$ python -q
>>> import numpy as np
>>> import numpy.linalg as la
>>> np.set_printoptions(suppress=True, linewidth=100)
>>> def rnd(a):
...     return np.round(a, 3) + 0
... 
>>> arr = np.loadtxt("test8.csv", delimiter=",")
>>> arr
array([[ 0.,  0.,  2.,  0.,  0.,  0.,  0.,  0.,  0.,  0.,  0.],
       [ 0.,  0.,  0.,  0.,  0.,  0.,  0.,  0.,  0.,  0.,  0.],
       [ 0.,  0.,  0., -8.,  0.,  0.,  0.,  0.,  0.,  0.,  0.],
       [ 0.,  0.,  0.,  0.,  0.,  0.,  0.,  0.,  0.,  0.,  0.],
       [ 0.,  0.,  0.,  0.,  0., -5.,  0.,  0.,  0.,  0.,  0.],
       [ 0.,  0.,  0.,  0., -6.,  0.,  0.,  0.,  0.,  0.,  0.],
       [ 0.,  0.,  0.,  0.,  0.,  0.,  0.,  0.,  0., -2.,  0.],
       [ 0.,  0.,  0.,  0.,  0.,  0.,  0.,  0.,  0.,  0., -2.],
       [ 0.,  0.,  0.,  0.,  0.,  0.,  9.,  0.,  0.,  0.,  0.],
       [ 0.,  0.,  0.,  0.,  0.,  0.,  0.,  0., -8.,  0.,  0.],
       [-4.,  0.,  0.,  0.,  0.,  0.,  0.,  0.,  0.,  0.,  0.]])
>>> # column 7 repeats column 1
>>> left, sigma, VT = la.svd(arr)
>>> np.argmax(sigma[:-1] / (sigma[1:] + 1e-6)) + 1
np.int64(9)
>>> out = left[:, :9] @ np.diag(sigma[:9]) @ VT[:9]
>>> rnd(la.norm(arr - out) / la.norm(arr))
np.float64(0.0)
>>> la.matrix_rank(out)
np.int64(9)
>>> rnd(la.norm(arr - out, 2)), sigma[9]
(np.float64(0.0), np.float64(0.0))
>>> vec = np.array([-4, -2, -5, 1, 3, 1, 4, -1, -5, -2, 3])
>>> (arr * vec).sum(axis=1)
array([-10.,   0.,  -8.,   0.,  -5., -18.,   4.,  -6.,  36.,  40.,  16.])
>>> arr * vec
array([[ -0.,  -0., -10.,   0.,   0.,   0.,   0.,  -0.,  -0.,  -0.,   0.],
       [ -0.,  -0.,  -0.,   0.,   0.,   0.,   0.,  -0.,  -0.,  -0.,   0.],
       [ -0.,  -0.,  -0.,  -8.,   0.,   0.,   0.,  -0.,  -0.,  -0.,   0.],
       [ -0.,  -0.,  -0.,   0.,   0.,   0.,   0.,  -0.,  -0.,  -0.,   0.],
       [ -0.,  -0.,  -0.,   0.,   0.,  -5.,   0.,  -0.,  -0.,  -0.,   0.],
       [ -0.,  -0.,  -0.,   0., -18.,   0.,   0.,  -0.,  -0.,  -0.,   0.],
       [ -0.,  -0.,  -0.,   0.,   0.,   0.,   0.,  -0.,  -0.,   4.,   0.],
       [ -0.,  -0.,  -0.,   0.,   0.,   0.,   0.,  -0.,  -0.,  -0.,  -6.],
       [ -0.,  -0.,  -0.,   0.,   0.,   0.,  36.,  -0.,  -0.,  -0.,   0.],
       [ -0.,  -0.,  -0.,   0.,   0.,   0.,   0.,  -0.,  40.,  -0.,   0.],
       [ 16.,  -0.,  -0.,   0.,   0.,   0.,   0.,  -0.,  -0.,  -0.,   0.]])
>>> np.sign((arr @ vec).round(6))
array([-1.,  0., -1.,  0., -1., -1.,  1., -1.,  1.,  1.,  1.])
>>> arr @ np.eye(11)[1]
array([0., 0., 0., 0., 0., 0., 0., 0., 0., 0., 0.])
>>> la.norm(arr @ vec) <= la.norm(arr, 2) * la.norm(vec) + 1e-9
np.True_
>>> arr @ (2 * vec)
array([-20.,   0., -16.,   0., -10., -36.,   8., -12.,  72.,  80.,  32.])
